$ python -q
>>> import numpy as np
>>> np.set_printoptions(precision=1, suppress=True, linewidth=120, legacy="1.25")
>>> rnd = lambda a: np.round(a, 1) + 0
>>> F = np.loadtxt("sample15.csv", delimiter=",")
>>> print(F)
[[ 4.  2.  2.]
 [-4.  2.  0.]
 [-5.  0.  4.]]
>>> th = np.radians(120)
>>> r_ = np.eye(3)
>>> r_[1, 1] = r_[0, 0] = np.cos(th)
>>> r_[1, 0], r_[0, 1] = -np.sin(th), np.sin(th)
>>> print(rnd(r_))
[[-0.5  0.9  0. ]
 [-0.9 -0.5  0. ]
 [ 0.   0.   1. ]]
>>> Y = F @ r_.T
>>> print(np.allclose(np.linalg.norm(F, axis=1), np.linalg.norm(Y, axis=1)))
True
>>> print(rnd(np.linalg.det(r_)), rnd(np.trace(r_)))
1.0 0.0
>>> print(rnd(Y))
[[-0.3 -4.5  2. ]
 [ 3.7  2.5  0. ]
 [ 2.5  4.3  4. ]]
>>> print(np.allclose(F @ F.T, Y @ Y.T))
True
>>> print(rnd(np.abs(Y - F).max(axis=0)))
[7.7 6.5 0. ]
>>> print(rnd(np.linalg.svd(F, compute_uv=False)), rnd(np.linalg.svd(Y, compute_uv=False)))
[7.8 4.2 2.5] [7.8 4.2 2.5]
>>> Y = F / np.linalg.norm(F, axis=1, keepdims=True)
>>> G = Y @ Y.T
>>> print((np.abs(G) > 0.9).astype(int))
[[1 0 0]
 [0 1 0]
 [0 0 1]]
>>> print(np.argwhere(np.triu(np.abs(G) > 0.95, 1)))
[]
>>> print(rnd(G[2]))
[-0.4  0.7  1. ]
>>> print((G - 2 * np.eye(3)).round(6).argmax(axis=1))
[2 2 1]
>>> w1 = np.array([[4, 3], [2, 8], [9, 3]])
>>> coef = np.array([-1, -1])
>>> act = np.maximum(F @ w1 + coef, 0)
>>> print((act > 0).astype(int))
[[1 1]
 [0 1]
 [1 0]]
>>> print(np.linalg.matrix_rank(act))
2
>>> print(rnd((act > 0).mean(axis=0)))
[0.7 0.7]
>>> cent = np.array([[-1, 1], [1, -4]])
>>> print(act @ cent)
[[ -4. -95.]
 [  3. -12.]
 [-15.  15.]]
>>> A = np.load("test1.npy")
>>> print(A)
[[ 0.  2.  1.]
 [-1. -2.  0.]
 [ 0.  0.  2.]]
>>> rng = np.random.default_rng(47351)
>>> idx = rng.permutation(3)
>>> Y = A[:, idx] * rng.choice([-1, 1], 3)
>>> print(Y)
[[-0.  1. -2.]
 [ 1.  0.  2.]
 [-0.  2. -0.]]
>>> U, _, VT = np.linalg.svd(A.T @ Y)
>>> print(rnd(U @ VT))
[[-1.  0.  0.]
 [ 0.  0. -1.]
 [ 0.  1.  0.]]
>>> J = np.loadtxt("out13.csv", delimiter=",")
>>> print(J)
[[-3.1 -2.5]
 [-2.5  3.1]]
>>> print(J.reshape(-1, 2))
[[-3.1 -2.5]
 [-2.5  3.1]]
>>> print(J.ravel(order="F"))
[-3.1 -2.5 -2.5  3.1]
>>> t3 = J.reshape(2, 2, -1)
>>> print(np.einsum("ihd,jhd->hij", t3, t3).shape)
(2, 2, 2)
